% ipython --no-banner

In [1]: import numpy as np

In [2]: np.set_printoptions(precision=1, suppress=True, linewidth=140)

In [3]: feats = np.array([[0, 1, 0, 1], [1, 0, 0, 1], [0, 0, 0, 1], [1, 1, 1, 0]])

In [4]: evals, evecs = np.linalg.eig(feats)

In [5]: np.sort(np.linalg.eigvals(feats.T))
Out[5]: array([-1.5, -1. ,  0.3,  2.2])

In [6]: np.round(feats @ evecs[:, 0] - evals[0] * evecs[:, 0], 1) + 0
Out[6]: array([0., 0., 0., 0.])

In [7]: evals
Out[7]: array([ 2.2,  0.3, -1. , -1.5])

In [8]: q, Rm = np.linalg.qr(feats)

In [9]: round(abs(Rm[0, 0]), 1), round(np.linalg.norm(feats[:, 0]), 1)
Out[9]: (np.float64(1.4), np.float64(1.4))

In [10]: round(float(np.trace(q @ q.T)), 1)
Out[10]: 4.0

In [11]: np.round(q @ Rm, 1) + 0
Out[11]: 
array([[0., 1., 0., 1.],
       [1., 0., 0., 1.],
       [0., 0., 0., 1.],
       [1., 1., 1., 0.]])

In [12]: np.abs(np.diag(Rm))
Out[12]: array([1.4, 1.2, 0.6, 1. ])

In [13]: Rm
Out[13]: 
array([[-1.4, -0.7, -0.7, -0.7],
       [ 0. ,  1.2,  0.4,  0.4],
       [ 0. ,  0. , -0.6,  1.2],
       [ 0. ,  0. ,  0. , -1. ]])

In [14]: np.all(np.linalg.eigvalsh(feats) > 0)
Out[14]: np.False_

In [15]: K = np.load("x.npy")

In [16]: K
Out[16]: 
array([[ 4.7,  6.9,  8.6,  1. ],
       [ 5.1,  6.5,  8.5,  1.2],
       [ 5.5,  7.2,  8.6,  1.6],
       [ 4.9,  7. ,  8.8,  0.8],
       [ 4.5,  7.2,  8.8,  0.9],
       [ 5.2,  7. ,  9.4,  1.2],
       [ 5.2,  7.1,  8.6,  0.9],
       [ 5.1,  6.9,  8.8,  1.5],
       [ 4.8,  7.1,  8.9,  0.6],
       [ 7. ,  4.8, -0.2,  1.7],
       [ 6.8,  5.2,  0.5,  1.6],
       [ 6.4,  4.9,  0.1,  2.1],
       [ 6.4,  4.9,  0. ,  1.7],
       [ 6.9,  4.7,  0. ,  2.4],
       [ 7.7,  5.3, -0.3,  2. ],
       [ 7.1,  5.1,  0.1,  2. ],
       [ 7.2,  4.6, -0.3,  1.8],
       [ 6.8,  5.3,  0.2,  1.4],
       [ 4.5,  3.5,  3.9,  3.2],
       [ 3.6,  4.1,  3.7,  3.3],
       [ 4.6,  4.1,  3.8,  3.1],
       [ 4.4,  4.1,  3.9,  3.2],
       [ 3.9,  4.3,  4.1,  3.1],
       [ 4.2,  3.6,  3.6,  3.4],
       [ 4.5,  4.6,  4. ,  3.1],
       [ 3.7,  3.7,  4.2,  3.3],
       [ 3.6,  4. ,  4. ,  2.7]])

In [17]: def softmax(z):
    ...:     e = np.exp(z - z.max(axis=-1, keepdims=True))
    ...:     return e / e.sum(axis=-1, keepdims=True)
    ...: 

In [18]: np.round(softmax(10 * K[25]), 1) + 0
Out[18]: array([0., 0., 1., 0.])

In [19]: softmax(K[25] + 3)
Out[19]: array([0.2, 0.2, 0.4, 0.2])

In [20]: att = K @ K.T / np.sqrt(4)

In [21]: softmax(att).round(6).argmax(axis=1)
Out[21]: array([ 5,  5,  5,  5,  5,  5,  5,  5,  5, 14, 14, 14, 14, 14, 14, 14, 14, 14,  2,  2,  2,  2,  5,  2,  2,  5,  5])

In [22]: np.argwhere(np.triu(feats))
Out[22]: 
array([[0, 1],
       [0, 3],
       [1, 3],
       [2, 3]])

In [23]: feats @ feats
Out[23]: 
array([[2, 1, 1, 1],
       [1, 2, 1, 1],
       [1, 1, 1, 0],
       [1, 1, 0, 3]])

In [24]: L = np.diag(feats.sum(axis=1)) - feats

In [25]: np.round(np.linalg.eigvalsh(L), 1) + 0
Out[25]: array([0., 1., 3., 4.])

In [26]: round(np.linalg.det(L[1:, 1:]))
Out[26]: 3

In [27]: L
Out[27]: 
array([[ 2, -1,  0, -1],
       [-1,  2,  0, -1],
       [ 0,  0,  1, -1],
       [-1, -1, -1,  3]])
